% ipython --no-banner

In [1]: import numpy as np

In [2]: np.set_printoptions(precision=1, suppress=True, linewidth=120)

In [3]: X = np.load("case13.npy")

In [4]: X
Out[4]: 
array([[ 21,  21,  14,   0],
       [-24, -24, -16,   0],
       [  0,   0,   0,   0],
       [ -6,  -6,  -4,   0],
       [-15, -15, -10,   0]])

In [5]: Uu, s, VT = np.linalg.svd(X)

In [6]: np.argmax(s[:-1] / (s[1:] + 1e-6)) + 1
Out[6]: np.int64(1)

In [7]: s.round(1) + 0
Out[7]: array([55.9,  0. ,  0. ,  0. ])

In [8]: other = Uu[:, :1] @ np.diag(s[:1]) @ VT[:1]

In [9]: round(np.linalg.norm(X - other) / np.linalg.norm(X), 1)
Out[9]: np.float64(0.0)

In [10]: np.round(np.linalg.norm(X - other, 2), 1), round(float(s[1]), 1)
Out[10]: (np.float64(0.0), 0.0)

In [11]: np.linalg.matrix_rank(other)
Out[11]: np.int64(1)

In [12]: other
Out[12]: 
array([[ 21.,  21.,  14.,   0.],
       [-24., -24., -16.,   0.],
       [  0.,   0.,   0.,   0.],
       [ -6.,  -6.,  -4.,   0.],
       [-15., -15., -10.,   0.]])

In [13]: r = np.linalg.matrix_rank(X)

In [14]: r
Out[14]: np.int64(1)

In [15]: ns = np.linalg.svd(X)[2][r:].T

In [16]: np.linalg.matrix_rank(X.T @ X), np.linalg.matrix_rank(X @ X.T)
Out[16]: (np.int64(1), np.int64(1))

In [17]: [int(np.linalg.matrix_rank(X[:i])) for i in range(1, len(X) + 1)]
Out[17]: [1, 1, 1, 1, 1]

In [18]: [int(np.linalg.matrix_rank(X[:, :j + 1])) for j in range(4)]
Out[18]: [1, 1, 1, 1]

In [19]: x0 = np.array([6, 9, 2, 8])

In [20]: h1 = np.maximum(X @ x0, 0)

In [21]: np.maximum(X @ x0, 0) - np.maximum(-X @ x0, 0)
Out[21]: array([ 343, -392,    0,  -98, -245])

In [22]: X * (h1 > 1e-9)[:, None]
Out[22]: 
array([[21, 21, 14,  0],
       [ 0,  0,  0,  0],
       [ 0,  0,  0,  0],
       [ 0,  0,  0,  0],
       [ 0,  0,  0,  0]])

In [23]: np.flatnonzero(h1 > 1e-9)
Out[23]: array([0])

In [24]: h1
Out[24]: array([343,   0,   0,   0,   0])

In [25]: X.T @ h1
Out[25]: array([7203, 7203, 4802,    0])

In [26]: M = np.loadtxt("dump.csv", delimiter=",")

In [27]: M
Out[27]: 
array([[ -0.6,  -0.5,   0.7,   0.6],
       [  8.6,   6.4,  -8.4,  -7.5],
       [-20.9, -16.2,  20.8,  18.2],
       [ -0.9,  -0.8,   1.1,   1. ],
       [ -6. ,  -4.6,   6.1,   5.4],
       [ -4.3,  -3.4,   4.3,   3.9],
       [  5.5,   4.5,  -5.6,  -5. ],
       [ -5.3,  -4.2,   5.3,   4.8],
       [ -1.8,  -1.3,   1.9,   1.5],
       [-12.6,  -9.6,  12.7,  11.1],
       [ -0.1,   0.1,   0.1,   0. ],
       [  1.4,   1.1,  -1.4,  -1.2],
       [  4.9,   3.8,  -5.1,  -4.4],
       [-25.4, -19.8,  25.3,  22.7],
       [ -0.1,   0.1,  -0.1,   0. ],
       [ -1.2,  -0.9,   1.2,   1.1],
       [-13. , -10.1,  13.1,  11.6],
       [ -4. ,  -2.9,   4. ,   3.5],
       [  9.7,   7.4,  -9.7,  -8.7],
       [ -1.7,  -1.3,   1.8,   1.6],
       [ -1.7,  -1.3,   1.6,   1.4],
       [ -7.6,  -5.9,   7.6,   6.8],
       [ -1. ,  -0.6,   0.9,   0.9],
       [  5.9,   4.3,  -5.9,  -5.3],
       [ -1.1,  -1. ,   1.2,   1.2],
       [ -9.1,  -7.2,   9.2,   8. ]])

In [28]: d = np.linalg.norm(M[:, None] - M[None], axis=-1)

In [29]: d.shape
Out[29]: (26, 26)

In [30]: d[15].round(6).argsort(kind="stable")[:4]
Out[30]: array([15, 24,  3, 22])

In [31]: np.linalg.matrix_rank(d ** 2)
Out[31]: np.int64(6)

In [32]: np.unravel_index(d.round(6).argmax(), d.shape)
Out[32]: (np.int64(13), np.int64(18))

In [33]: np.flatnonzero(d[15] < d.mean() / 2)
Out[33]: array([ 0,  3,  5,  7,  8, 10, 11, 14, 15, 17, 19, 20, 22, 24])

In [34]: def softmax(z):
    ...:     e = np.exp(z - z.max(axis=-1, keepdims=True))
    ...:     return e / e.sum(axis=-1, keepdims=True)
    ...: 

In [35]: softmax(M).sum(axis=1)
Out[35]: array([1., 1., 1., 1., 1., 1., 1., 1., 1., 1., 1., 1., 1., 1., 1., 1., 1., 1., 1., 1., 1., 1., 1., 1., 1., 1.])

In [36]: softmax(M[14])
Out[36]: array([0.2, 0.3, 0.2, 0.3])

In [37]: S = M @ M.T / np.sqrt(4)

In [38]: softmax(S).round(6).argmax(axis=1)
Out[38]: array([13, 18, 13, 13, 13, 13, 18, 13, 13, 13, 13, 18, 18, 13, 18, 13, 13, 13, 18, 13, 13, 13, 13, 18, 13, 13])

In [39]: rng = np.random.default_rng(933512)

In [40]: other = M + rng.integers(-2, 3, (26, 1)) @ rng.integers(-2, 3, (1, 4))

In [41]: other
Out[41]: 
array([[ -0.6,   1.5,   1.7,   2.6],
       [  8.6,   4.4,  -9.4,  -9.5],
       [-20.9, -20.2,  18.8,  14.2],
       [ -0.9,  -0.8,   1.1,   1. ],
       [ -6. ,  -4.6,   6.1,   5.4],
       [ -4.3,  -3.4,   4.3,   3.9],
       [  5.5,   8.5,  -3.6,  -1. ],
       [ -5.3,  -4.2,   5.3,   4.8],
       [ -1.8,  -5.3,  -0.1,  -2.5],
       [-12.6, -13.6,  10.7,   7.1],
       [ -0.1,  -1.9,  -0.9,  -2. ],
       [  1.4,  -0.9,  -2.4,  -3.2],
       [  4.9,   3.8,  -5.1,  -4.4],
       [-25.4, -17.8,  26.3,  24.7],
       [ -0.1,   2.1,   0.9,   2. ],
       [ -1.2,  -2.9,   0.2,  -0.9],
       [-13. ,  -8.1,  14.1,  13.6],
       [ -4. ,  -2.9,   4. ,   3.5],
       [  9.7,   9.4,  -8.7,  -6.7],
       [ -1.7,  -5.3,  -0.2,  -2.4],
       [ -1.7,  -1.3,   1.6,   1.4],
       [ -7.6,  -7.9,   6.6,   4.8],
       [ -1. ,   3.4,   2.9,   4.9],
       [  5.9,   6.3,  -4.9,  -3.3],
       [ -1.1,   3. ,   3.2,   5.2],
       [ -9.1, -11.2,   7.2,   4. ]])

In [42]: np.round(np.linalg.svd(other - M, compute_uv=False), 1) + 0
Out[42]: array([19.7,  0. ,  0. ,  0. ])
